$ python3 -q
>>> import numpy as np
>>> from numpy import linalg as LA
>>> np.set_printoptions(suppress=True, linewidth=100)
>>> K = np.loadtxt("data.csv", delimiter=",")
>>> K
array([[ 1., 15., 13.,  8., 15.,  8.],
       [ 0.,  0.,  0.,  0.,  0.,  0.],
       [ 1.,  0.,  0.,  0.,  0.,  0.],
       [ 0.,  1.,  2.,  0.,  3.,  0.],
       [28.,  1.,  0.,  0.,  0.,  0.],
       [19.,  0.,  0.,  0.,  0.,  0.],
       [37., 15.,  1., 10.,  0.,  0.],
       [ 1.,  7.,  5.,  2.,  5.,  0.],
       [10., 21., 16., 13., 17., 12.],
       [28.,  1.,  0.,  0.,  0.,  0.],
       [ 0.,  0.,  0.,  0.,  0.,  0.],
       [ 0.,  3.,  7.,  0., 11.,  0.],
       [ 0., 17., 18.,  9., 23., 16.],
       [ 0.,  0.,  0.,  0.,  0.,  0.],
       [ 0.,  0.,  0.,  0.,  0.,  0.],
       [28.,  9.,  0.,  5.,  0.,  0.],
       [ 0., 25., 26., 15., 33., 28.],
       [ 1., 15., 13.,  8., 15.,  8.],
       [ 0., 19., 23., 10., 31., 24.],
       [ 0., 25., 26., 15., 33., 28.],
       [37.,  7.,  0.,  4.,  0.,  0.],
       [10., 21., 16., 13., 17., 12.],
       [10., 13.,  8.,  7.,  7.,  0.],
       [ 1.,  7.,  5.,  2.,  5.,  0.],
       [ 0.,  0., 11.,  0., 23.,  8.],
       [28., 17.,  6., 11.,  1.,  0.],
       [19., 11.,  3.,  6.,  0.,  0.],
       [ 0., 17., 18.,  9., 23., 16.],
       [19., 19., 11., 12.,  9.,  4.],
       [10., 21., 16., 13., 17., 12.],
       [28., 25., 14., 17., 11.,  8.],
       [55., 19.,  0., 14.,  0.,  0.],
       [10.,  5.,  0.,  1.,  0.,  0.],
       [ 0.,  0.,  0.,  0.,  0.,  0.],
       [ 0.,  0.,  0.,  0.,  1.,  0.],
       [55., 19.,  0., 14.,  0.,  0.],
       [10., 13.,  8.,  7.,  7.,  0.]])
>>> Xc = K - K.mean(axis=0)
>>> vecs = LA.svd(Xc)[2][:2]
>>> Y = Xc - Xc @ vecs.T @ vecs
>>> np.round(np.cov(Xc @ vecs.T, rowvar=False), 4) + 0
array([[347.2632,   0.    ],
       [  0.    , 237.9635]])
>>> np.round(Y.std(axis=0), 4)
array([1.4969, 2.6201, 0.8979, 1.7421, 2.2413, 2.2969])
>>> np.round(LA.norm(Y) / LA.norm(Xc), 4)
np.float64(0.198)
